In [1]: import numpy as np

In [2]: from numpy import linalg as LA

In [3]: np.set_printoptions(precision=2, suppress=True, linewidth=100)

In [4]: rd = lambda a: np.round(a, 2) + 0

In [5]: J = 0.9 ** np.abs(np.subtract.outer(np.arange(2), np.arange(2)))

In [6]: J
Out[6]: 
array([[1. , 0.9],
       [0.9, 1. ]])

In [7]: J.reshape(-1, 2)
Out[7]: 
array([[1. , 0.9],
       [0.9, 1. ]])

In [8]: J.reshape(2, -1)
Out[8]: 
array([[1. , 0.9],
       [0.9, 1. ]])

In [9]: T = J.reshape(2, 2, -1)

In [10]: T.shape
Out[10]: (2, 2, 1)

In [11]: np.swapaxes(T, 1, 2)[0]
Out[11]: array([[1. , 0.9]])

In [12]: T.sum(axis=1)
Out[12]: 
array([[1.9],
       [1.9]])

In [13]: T.transpose(1, 0, 2)
Out[13]: 
array([[[1. ],
        [0.9]],

       [[0.9],
        [1. ]]])

In [14]: np.einsum("ihd,ihd->ih", T, T)
Out[14]: 
array([[1.  , 0.81],
       [0.81, 1.  ]])

In [15]: w1 = np.array([[-1, -3, -1, -3], [0, 3, -2, 1]])

In [16]: coef = np.array([3, 3, 5, -5])

In [17]: hid = np.maximum(J @ w1 + coef, 0)

In [18]: (hid > 0).astype(int)
Out[18]: 
array([[1, 1, 1, 0],
       [1, 1, 1, 0]])

In [19]: hid
Out[19]: 
array([[2. , 2.7, 2.2, 0. ],
       [2.1, 3.3, 2.1, 0. ]])

In [20]: basis = np.array([[2, 3], [0, 3], [0, 0], [0, 0]])

In [21]: (hid @ basis).round(6).argmax(axis=1)
Out[21]: array([1, 1])

In [22]: rd(hid @ basis)
Out[22]: 
array([[ 4. , 14.1],
       [ 4.2, 16.2]])

In [23]: vals, vecs = LA.eig(J)

In [24]: rd(np.prod(vals))
Out[24]: np.float64(0.19)

In [25]: rd(np.sort(LA.eigvals(J.T)))
Out[25]: array([0.1, 1.9])

In [26]: rd(J @ vecs[:, 0] - vals[0] * vecs[:, 0])
Out[26]: array([0., 0.])

In [27]: rd(np.sort(LA.eigvals(J @ J)))
Out[27]: array([0.01, 3.61])

In [28]: u, v = J[0], J[1]

In [29]: u @ v
Out[29]: np.float64(1.8)

In [30]: u @ u
Out[30]: np.float64(1.81)

In [31]: pr = (u @ v) / (u @ u) * u

In [32]: rd(LA.norm(u + v) ** 2 + LA.norm(u - v) ** 2)
Out[32]: np.float64(7.24)

In [33]: LA.matrix_rank(np.outer(u, v))
Out[33]: np.int64(1)

In [34]: np.outer(u, v)
Out[34]: 
array([[0.9 , 1.  ],
       [0.81, 0.9 ]])

In [35]: rd(pr)
Out[35]: array([0.99, 0.9 ])

In [36]: feats = np.loadtxt("block5.csv", delimiter=",")

In [37]: rd(feats)
Out[37]: 
array([[-0.5 , -0.43,  0.05,  0.26,  0.7 ],
       [ 0.76, -0.21, -0.19,  0.55,  0.23],
       [-0.1 ,  0.86, -0.19,  0.25,  0.38],
       [ 0.4 ,  0.08,  0.46, -0.58,  0.53],
       [-0.05,  0.13,  0.84,  0.48, -0.19]])

In [38]: # orthonormal columns

In [39]: x0 = np.array([-6, -8, 4, -5, 5])

In [40]: rhs = feats @ x0

In [41]: coef, lr = np.zeros(5), 1 / LA.norm(feats, 2) ** 2

In [42]: for i in range(300):
    ...:     coef -= lr * feats.T @ (feats @ coef - rhs)
    ...:     if i % 50 == 0: print(i, round(LA.norm(feats @ coef - rhs), 2))
    ...: 
0 0.0
50 0.0
100 0.0
150 0.0
200 0.0
250 0.0

In [43]: rd(coef)
Out[43]: array([-6., -8.,  4., -5.,  5.])

In [44]: rd(LA.cond(feats))
Out[44]: np.float64(1.0)

In [45]: u = np.array([6, -6, 6, 4, -7])

In [46]: A2 = feats + np.outer(u, np.eye(5)[0])

In [47]: rd(LA.det(A2) / LA.det(feats)), rd(1 + LA.solve(feats, u)[0])
Out[47]: (np.float64(-5.2), np.float64(-5.2))

In [48]: LA.matrix_rank(LA.inv(A2) - LA.inv(feats), tol=1e-8)
Out[48]: np.int64(1)

In [49]: arr = np.loadtxt("w.csv", delimiter=",")

In [50]: arr
Out[50]: 
array([[ 4.,  4.,  4.],
       [ 4.,  8.,  8.],
       [ 4.,  8., 12.]])

In [51]: np.trace(arr)
Out[51]: np.float64(24.0)

In [52]: (arr - arr.T) / 2
Out[52]: 
array([[0., 0., 0.],
       [0., 0., 0.],
       [0., 0., 0.]])

In [53]: LA.determinant(arr)
AttributeError: module 'numpy.linalg' has no attribute 'determinant'


In [54]: np.allclose(arr, arr.T)
Out[54]: True

In [55]: rd(np.sort(np.abs(LA.eigvals(arr))))
Out[55]: array([ 1.23,  2.57, 20.2 ])

In [56]: rd(np.abs(LA.eigvals(arr)).max())
Out[56]: np.float64(20.2)

In [57]: (arr + arr.T) / 2
Out[57]: 
array([[ 4.,  4.,  4.],
       [ 4.,  8.,  8.],
       [ 4.,  8., 12.]])

In [58]: rd(LA.det(arr))
Out[58]: np.float64(64.0)

In [59]: arr @ arr
Out[59]: 
array([[ 48.,  80.,  96.],
       [ 80., 144., 176.],
       [ 96., 176., 224.]])

In [60]: data = np.load("test9.npy")

In [61]: data
Out[61]: 
array([[0.5, 0.5, 0. , 0. ],
       [0. , 1. , 0. , 0. ],
       [0. , 0. , 0.5, 0.5],
       [0. , 0. , 0.5, 0.5]])

In [62]: # a transition matrix

In [63]: u, v = data[1], data[0]

In [64]: u @ u
Out[64]: np.float64(1.0)

In [65]: pr = (u @ v) / (u @ u) * u

In [66]: (v - pr) @ u
Out[66]: np.float64(0.0)

In [67]: np.outer(u, v)
Out[67]: 
array([[0. , 0. , 0. , 0. ],
       [0.5, 0.5, 0. , 0. ],
       [0. , 0. , 0. , 0. ],
       [0. , 0. , 0. , 0. ]])

In [68]: v - pr
Out[68]: array([0.5, 0. , 0. , 0. ])

In [69]: LA.inv(data)
LinAlgError: Singular matrix


In [70]: np.unique(data.round(6), axis=0).shape
Out[70]: (3, 4)

In [71]: np.allclose(data[:-1].T @ LA.lstsq(data[:-1].T, data[-1])[0], data[-1])
Out[71]: True

In [72]: LA.lstsq(data[:-1].T, data[-1])[2]
Out[72]: np.int32(3)

In [73]: rd(np.trace(LA.pinv(data) @ data))
Out[73]: np.float64(3.0)

In [74]: rd(LA.norm(data, 2) / LA.norm(data))
Out[74]: np.float64(0.72)

In [75]: np.argsort(-LA.norm(data, axis=0).round(6), kind="stable")[:3]
Out[75]: array([1, 2, 3])

In [76]: LA.cond(data) > 100
Out[76]: np.True_

In [77]: LA.matrix_rank(data, rtol=0.1)
Out[77]: np.int64(3)

In [78]: (LA.matrix_power((data != 0) + (data.T != 0) + np.eye(4), 4) > 0).astype(int)
Out[78]: 
array([[1, 1, 0, 0],
       [1, 1, 0, 0],
       [0, 0, 1, 1],
       [0, 0, 1, 1]])

In [79]: data @ data
Out[79]: 
array([[0.25, 0.75, 0.  , 0.  ],
       [0.  , 1.  , 0.  , 0.  ],
       [0.  , 0.  , 0.5 , 0.5 ],
       [0.  , 0.  , 0.5 , 0.5 ]])

In [80]: (data != 0).astype(int)
Out[80]: 
array([[1, 1, 0, 0],
       [0, 1, 0, 0],
       [0, 0, 1, 1],
       [0, 0, 1, 1]])

In [81]: rd(LA.det(data))
Out[81]: np.float64(0.0)

In [82]: rd(np.sort(LA.eigvals(data).real))
Out[82]: array([0. , 0.5, 1. , 1. ])
